$ python -q
>>> import numpy as np
>>> np.set_printoptions(precision=2, suppress=True, linewidth=120)
>>> def tidy(a):
...     return np.round(a, 2) + 0
... 
>>> J = np.loadtxt("arr.csv", delimiter=",")
>>> J
array([[-3.,  1., -1.],
       [-4., -7.,  7.],
       [-2.,  9., -9.],
       [ 3., -6.,  6.]])
>>> x0 = np.array([-1, 2, 0])
>>> h1 = np.maximum(J @ x0, 0)
>>> np.maximum(J @ x0, 0) - np.maximum(-J @ x0, 0)
array([  5., -10.,  20., -15.])
>>> print(np.flatnonzero(h1 > 1e-9))
[0 2]
>>> np.maximum(J @ (3 * x0), 0)
array([15.,  0., 60.,  0.])
>>> left, sig, vt = np.linalg.svd(J)
>>> tidy(sig)
array([18.3,  6.1,  0. ])
>>> other = left[:, :2] @ np.diag(sig[:2]) @ vt[:2]
>>> tidy(np.linalg.norm(J - other) / np.linalg.norm(J))
np.float64(0.0)
>>> np.linalg.matrix_rank(J, rtol=0.05)
np.int64(2)
>>> other = J / np.linalg.norm(J, axis=1, keepdims=True)
>>> C2 = other @ other.T
>>> tidy(C2[0])
array([ 1.  , -0.06,  0.56, -0.7 ])
>>> np.argwhere(np.triu(np.abs(C2) > 0.95, 1))
array([[2, 3]])
>>> tidy(C2)
array([[ 1.  , -0.06,  0.56, -0.7 ],
       [-0.06,  1.  , -0.86,  0.75],
       [ 0.56, -0.86,  1.  , -0.98],
       [-0.7 ,  0.75, -0.98,  1.  ]])
>>> tidy(np.trace(np.linalg.pinv(J) @ J))
np.float64(2.0)
>>> print(tidy(J @ np.linalg.pinv(J) @ J))
[[-3.  1. -1.]
 [-4. -7.  7.]
 [-2.  9. -9.]
 [ 3. -6.  6.]]
>>> other = np.array([[6, 0, -1, 2], [8, 9, 2, 8], [-9, -8, -5, 0], [0, -3, 7, 4]])
>>> arr = np.triu(other)
>>> arr
array([[ 6,  0, -1,  2],
       [ 0,  9,  2,  8],
       [ 0,  0, -5,  0],
       [ 0,  0,  0,  4]])
>>> Q, r_ = np.linalg.qr(arr)
>>> Q
array([[ 1.,  0.,  0.,  0.],
       [-0.,  1.,  0.,  0.],
       [-0., -0.,  1.,  0.],
       [-0., -0., -0.,  1.]])
>>> Q.T @ Q
array([[1., 0., 0., 0.],
       [0., 1., 0., 0.],
       [0., 0., 1., 0.],
       [0., 0., 0., 1.]])
>>> Q @ r_
array([[ 6.,  0., -1.,  2.],
       [ 0.,  9.,  2.,  8.],
       [ 0.,  0., -5.,  0.],
       [ 0.,  0.,  0.,  4.]])
>>> print(np.allclose(r_.T @ r_, arr.T @ arr))
True
>>> np.trace(Q @ Q.T)
np.float64(4.0)
>>> W = np.array([[-3, 5, 2, 3], [1, -1, -1, -5], [2, 2, 0, -4], [2, -4, 5, 2]])
>>> b = np.array([1, 0, 0, -1])
>>> hid = np.maximum(arr @ W + b, 0)
>>> (hid > 0).mean(axis=0)
array([0.5 , 0.25, 0.75, 0.75])
>>> basis = np.array([[2, 1], [1, 2], [0, 1], [1, 0]])
>>> W @ basis
array([[ 2,  9],
       [-4, -2],
       [ 2,  6],
       [ 2, -1]])
>>> m1 = np.loadtxt("w.csv", delimiter=",")
>>> tidy(m1)
array([[-2.29,  0.14,  2.69,  1.87],
       [ 2.67, -1.43,  0.57,  2.55],
       [-1.14, -3.73, -0.19, -0.85],
       [-1.53,  0.09, -2.89,  2.3 ]])
>>> Q = m1.astype(float).copy()
>>> for j in range(4):
...     Q[:, j] -= Q[:, :j] @ (Q[:, :j].T @ Q[:, j])
...     Q[:, j] /= np.linalg.norm(Q[:, j])
... 
>>> tidy(Q)
array([[-0.57,  0.03,  0.67,  0.47],
       [ 0.67, -0.36,  0.14,  0.64],
       [-0.29, -0.93, -0.05, -0.21],
       [-0.38,  0.02, -0.72,  0.57]])
>>> tidy(Q.T @ m1)
array([[4., 0., 0., 0.],
       [0., 4., 0., 0.],
       [0., 0., 4., 0.],
       [0., 0., 0., 4.]])
>>> feats = np.load("mat.npy")
>>> print(tidy(feats))
[[2.85 0.35 0.08]
 [0.35 1.88 0.71]
 [0.08 0.71 0.27]]
>>> np.argsort(-np.linalg.norm(J, axis=0).round(6), kind="stable")[:3]
array([1, 2, 0])
>>> tidy(np.linalg.norm(J, 2) / np.linalg.norm(J))
np.float64(0.95)
>>> [round(float(x), 2) for x in np.linalg.svd(J, compute_uv=False)[:3]]
[18.3, 6.1, 0.0]
>>> ev, vecs = np.linalg.eigh(feats)
>>> print(tidy(ev.sum()), tidy(np.trace(feats)))
5.0 5.0
>>> tidy(vecs.T @ feats @ vecs)
array([[0., 0., 0.],
       [0., 2., 0.],
       [0., 0., 3.]])
>>> print(tidy(np.linalg.svd(feats, compute_uv=False)))
[3. 2. 0.]
>>> print(tidy(vecs @ np.diag(ev) @ vecs.T))
[[2.85 0.35 0.08]
 [0.35 1.88 0.71]
 [0.08 0.71 0.27]]
>>> tidy(vecs.T @ vecs)
array([[1., 0., 0.],
       [0., 1., 0.],
       [0., 0., 1.]])
>>> tidy(np.linalg.eigvalsh(feats @ feats))
array([0., 4., 9.])
>>> np.unique(ev.round(6) + 0, return_counts=True)[1]
array([1, 1, 1])
>>> tidy(np.abs(vecs[:, -1]))
array([0.92, 0.37, 0.12])
>>> tidy(ev)
array([0., 2., 3.])
>>> mat = np.load("dump.npy")
>>> mat
array([[ 7,  5, -3],
       [-4, 22, -5],
       [-4,  4, 13]])
>>> def softmax(z):
...     e = np.exp(z - z.max(axis=-1, keepdims=True))
...     return e / e.sum(axis=-1, keepdims=True)
... 
>>> tidy(softmax(mat[0] + 5))
array([0.88, 0.12, 0.  ])
>>> tidy(softmax(10 * mat[0]))
array([1., 0., 0.])
>>> tidy(softmax(mat).sum(axis=1))
array([1., 1., 1.])
>>> S = mat @ mat.T / np.sqrt(3)
>>> print(tidy(softmax(S + np.triu(np.full(S.shape, -np.inf), 1))))
[[1. 0. 0.]
 [0. 1. 0.]
 [0. 0. 1.]]
>>> tidy(softmax(S))
array([[0., 1., 0.],
       [0., 1., 0.],
       [0., 0., 1.]])
>>> ev, vecs = np.linalg.eig(mat)
>>> tidy(np.sort(np.linalg.eigvals(mat.T)))
array([ 7.88, 16.12, 18.  ])
>>> tidy(ev)
array([ 7.88, 16.12, 18.  ])
>>> tidy(np.sort(np.linalg.eigvals(np.linalg.inv(mat))))
array([0.06, 0.06, 0.13])
>>> P = np.triu(np.array([[5, -1, -3], [-5, -4, 0], [-2, -2, 3]]), 1) + np.eye(3)
>>> other = P @ mat @ np.linalg.inv(P)
>>> other
array([[ 23.,  -6.,  32.],
       [ -4.,  18., -17.],
       [ -4.,   0.,   1.]])
>>> print(P @ mat - mat @ P)
[[ 16. -27. -13.]
 [  0.  -4. -12.]
 [  0.  -4. -12.]]
>>> x0 = np.array([3, -3, -3])
>>> target = mat @ x0
>>> target
array([ 15, -63, -63])
>>> tidy(np.linalg.solve(mat, 4 * target))
array([ 12., -12., -12.])
>>> print(tidy(np.linalg.solve(mat, target)))
[ 3. -3. -3.]
>>> M = np.load("sample14.npy")
>>> print(tidy(M))
[[ 0.72  0.59 -0.35]
 [ 0.59 -0.27  0.76]
 [-0.35  0.76  0.54]]
>>> rng = np.random.default_rng(609)
>>> z = rng.permutation(3)
>>> print(z)
[1 0 2]
>>> other = M[z][:, z]
>>> tidy(np.sort(np.abs(np.linalg.eigvals(other))))
array([1., 1., 1.])
>>> tidy(np.diag(other))
array([-0.27,  0.72,  0.54])
>>> print(tidy(np.linalg.det(other)), tidy(np.linalg.det(M[z])))
-1.0 1.0
>>> print(tidy(np.trace(other)))
1.0
>>> Q, vecs = np.linalg.qr(M[:, :2])[0], np.linalg.qr(M[:, 2:])[0]
>>> sig = np.linalg.svd(Q.T @ vecs, compute_uv=False)
>>> (sig > 0.9).sum()
np.int64(0)
>>> tidy(M.T @ M)
array([[1., 0., 0.],
       [0., 1., 0.],
       [0., 0., 1.]])
>>> tidy(np.linalg.norm(M, axis=0))
array([1., 1., 1.])
>>> tidy(np.linalg.pinv(M))
array([[ 0.72,  0.59, -0.35],
       [ 0.59, -0.27,  0.76],
       [-0.35,  0.76,  0.54]])
>>> tidy(np.linalg.svd(M, compute_uv=False))
array([1., 1., 1.])
>>> tidy(np.linalg.norm(M, axis=1))
array([1., 1., 1.])
>>> tidy(np.linalg.norm(M, 1)), tidy(np.linalg.norm(M, np.inf))
(np.float64(1.67), np.float64(1.67))
>>> tidy(np.linalg.norm(M, axis=0))
array([1., 1., 1.])
>>> tidy(np.linalg.norm(M[2], 1)), tidy(np.linalg.norm(M[2], np.inf))
(np.float64(1.66), np.float64(0.76))
>>> print(tidy(np.linalg.norm(M, 2)))
1.0
>>> tidy(np.linalg.norm(M, "nuc"))
np.float64(3.0)
>>> print(tidy(np.linalg.norm(M[2] - M[1])))
1.41
>>> tidy(M[2] @ M[1])
np.float64(0.0)
>>> other = np.array([[1, -5]])
>>> K = np.block([[np.zeros((1, 1)), other], [other.T, np.zeros((2, 2))]])
>>> K
array([[ 0.,  1., -5.],
       [ 1.,  0.,  0.],
       [-5.,  0.,  0.]])
>>> ev, vecs = np.linalg.eigh(K)
>>> x0 = np.array([0, 0, 0])
>>> (np.sign(vecs[:, -1].round(6)) == np.sign(vecs[0, -1].round(6))).astype(int)
array([1, 1, 0])
>>> x0 @ K @ x0
np.float64(0.0)
>>> tidy(np.linalg.eigvalsh(K[1:, 1:]))
array([0., 0.])
>>> tidy(np.linalg.norm(K, 2) / np.linalg.norm(K))
np.float64(0.71)
>>> print(np.linalg.cond(K) > 100)
True
>>> np.abs(np.diag(np.linalg.qr(K)[1])) > 1e-9
array([ True,  True, False])
>>> tidy(K @ np.linalg.pinv(K) @ K)
array([[ 0.,  1., -5.],
       [ 1.,  0.,  0.],
       [-5.,  0.,  0.]])
>>> try:
...     np.linalg.inv(K)
... except np.linalg.LinAlgError as e:
...     print(repr(e))
... 
LinAlgError('Singular matrix')
>>> tidy(np.trace(np.linalg.pinv(K) @ K))
np.float64(2.0)
>>> np.unique(K.round(6), axis=0).shape
(3, 3)
>>> ev, vecs = np.linalg.eigh(feats)
>>> x0 = np.array([-3, 1, -2])
>>> print(tidy(np.linalg.eigvalsh(feats[1:, 1:])))
[0.   2.15]
>>> tidy(vecs * np.abs(ev) @ vecs.T)
array([[2.85, 0.35, 0.08],
       [0.35, 1.88, 0.71],
       [0.08, 0.71, 0.27]])
>>> print(tidy(vecs * np.maximum(ev, 0) @ vecs.T))
[[2.85 0.35 0.08]
 [0.35 1.88 0.71]
 [0.08 0.71 0.27]]
>>> F = np.load("run11.npy")
>>> F
array([[ 1,  1,  1,  1,  1,  1,  1,  1],
       [ 1, -1,  1, -1, -1,  1, -1,  1],
       [ 1,  1, -1, -1, -1, -1,  1,  1]])
>>> left, sig, vt = np.linalg.svd(F, full_matrices=False)
>>> tidy(np.cumsum(sig ** 2) / np.sum(sig ** 2))
array([0.33, 0.67, 1.  ])
>>> tidy(left.T @ F @ vt.T)
array([[2.83, 0.  , 0.  ],
       [0.  , 2.83, 0.  ],
       [0.  , 0.  , 2.83]])
>>> left.shape, sig.shape, vt.shape
((3, 3), (3,), (3, 8))
>>> print(np.allclose(left * sig @ vt, F))
True
>>> tidy(sig)
array([2.83, 2.83, 2.83])
>>> tidy(np.sqrt((sig ** 2).sum())), tidy(np.linalg.norm(F))
(np.float64(4.9), np.float64(4.9))
>>> print((sig > 1e-8).sum())
3
>>> C2 = F.T @ F
>>> np.allclose(C2, C2.T)
True
>>> tidy(np.linalg.svd(F, compute_uv=False) ** 2)
array([8., 8., 8.])
>>> np.trace(C2), (F ** 2).sum()
(np.int64(24), np.int64(24))
>>> C2
array([[ 3,  1,  1, -1, -1,  1,  1,  3],
       [ 1,  3, -1,  1,  1, -1,  3,  1],
       [ 1, -1,  3,  1,  1,  3, -1,  1],
       [-1,  1,  1,  3,  3,  1,  1, -1],
       [-1,  1,  1,  3,  3,  1,  1, -1],
       [ 1, -1,  3,  1,  1,  3, -1,  1],
       [ 1,  3, -1,  1,  1, -1,  3,  1],
       [ 3,  1,  1, -1, -1,  1,  1,  3]])
>>> t = np.radians(45)
>>> r_ = np.eye(8)
>>> r_[6, 6] = r_[5, 5] = np.cos(t)
>>> r_[6, 5], r_[5, 6] = -np.sin(t), np.sin(t)
>>> tidy(r_)
array([[ 1.  ,  0.  ,  0.  ,  0.  ,  0.  ,  0.  ,  0.  ,  0.  ],
       [ 0.  ,  1.  ,  0.  ,  0.  ,  0.  ,  0.  ,  0.  ,  0.  ],
       [ 0.  ,  0.  ,  1.  ,  0.  ,  0.  ,  0.  ,  0.  ,  0.  ],
       [ 0.  ,  0.  ,  0.  ,  1.  ,  0.  ,  0.  ,  0.  ,  0.  ],
       [ 0.  ,  0.  ,  0.  ,  0.  ,  1.  ,  0.  ,  0.  ,  0.  ],
       [ 0.  ,  0.  ,  0.  ,  0.  ,  0.  ,  0.71,  0.71,  0.  ],
       [ 0.  ,  0.  ,  0.  ,  0.  ,  0.  , -0.71,  0.71,  0.  ],
       [ 0.  ,  0.  ,  0.  ,  0.  ,  0.  ,  0.  ,  0.  ,  1.  ]])
>>> other = F @ r_.T
>>> tidy(np.linalg.det(r_)), tidy(np.trace(r_))
(np.float64(1.0), np.float64(7.41))
>>> tidy(other)
array([[ 1.  ,  1.  ,  1.  ,  1.  ,  1.  ,  1.41,  0.  ,  1.  ],
       [ 1.  , -1.  ,  1.  , -1.  , -1.  ,  0.  , -1.41,  1.  ],
       [ 1.  ,  1.  , -1.  , -1.  , -1.  ,  0.  ,  1.41,  1.  ]])
>>> tidy(np.linalg.svd(F, compute_uv=False)), tidy(np.linalg.svd(other, compute_uv=False))
(array([2.83, 2.83, 2.83]), array([2.83, 2.83, 2.83]))
